>>> import numpy as np
>>> np.set_printoptions(precision=2, suppress=True, linewidth=200)
>>> A = np.loadtxt("mat.csv", delimiter=",")
>>> print(A)
[[ 8.  7. -2. -4.  1.  6.]
 [ 4.  3. -6. -8. -3.  2.]
 [10.  9.  0. -2.  3.  8.]]
>>> np.round(A @ np.linalg.pinv(A) @ A, 2) + 0
array([[ 8.,  7., -2., -4.,  1.,  6.],
       [ 4.,  3., -6., -8., -3.,  2.],
       [10.,  9.,  0., -2.,  3.,  8.]])
>>> round(float(np.trace(np.linalg.pinv(A) @ A)), 2)
2.0
>>> np.abs(np.diag(np.linalg.qr(A)[1])) > 1e-9
array([ True,  True, False])
>>> np.unique(A.round(6), axis=0).shape
(3, 6)
>>> try:
...     np.linalg.inv(A)
... except np.linalg.LinAlgError as e:
...     print(repr(e))
... 
LinAlgError('Last 2 dimensions of the array must be square')
>>> np.allclose(A[:-1].T @ np.linalg.lstsq(A[:-1].T, A[-1])[0], A[-1])
True
>>> cent = np.sign(np.array([[2, 0, -2, -1], [-2, -2, 0, 1], [-2, -1, 2, -1], [-1, -2, -2, -1]]))
>>> out = (np.tril(cent, -1) + np.eye(4)) @ (np.triu(cent, 1) + np.eye(4))
>>> w = np.array([0, -3, 2, 3])
>>> arr = np.rint(out * w @ np.linalg.inv(out)) + 0
>>> arr
array([[-24., -12.,  -7.,  -5.],
       [ 45.,  21.,  13.,  11.],
       [  3.,   3.,   2.,  -2.],
       [ 15.,   9.,   3.,   3.]])
>>> Uu, s, VT = np.linalg.svd(arr)
>>> evecs = VT[:(s > 1e-8).sum()]
>>> rng = np.random.default_rng(285540)
>>> vec = arr[2] + 2 * arr[1] + rng.integers(2) * np.eye(4)[1]
>>> vec
array([93., 46., 28., 20.])
>>> evecs.T @ evecs
array([[ 0.75,  0.25,  0.25,  0.25],
       [ 0.25,  0.75, -0.25, -0.25],
       [ 0.25, -0.25,  0.75, -0.25],
       [ 0.25, -0.25, -0.25,  0.75]])
>>> print(np.linalg.matrix_rank(np.vstack([arr, vec])))
4
>>> np.diag(evecs.T @ evecs)
array([0.75, 0.75, 0.75, 0.75])
>>> np.allclose(evecs.T @ evecs @ vec, vec)
False
>>> round(float(np.linalg.norm(vec - evecs.T @ evecs @ vec)), 2)
0.5
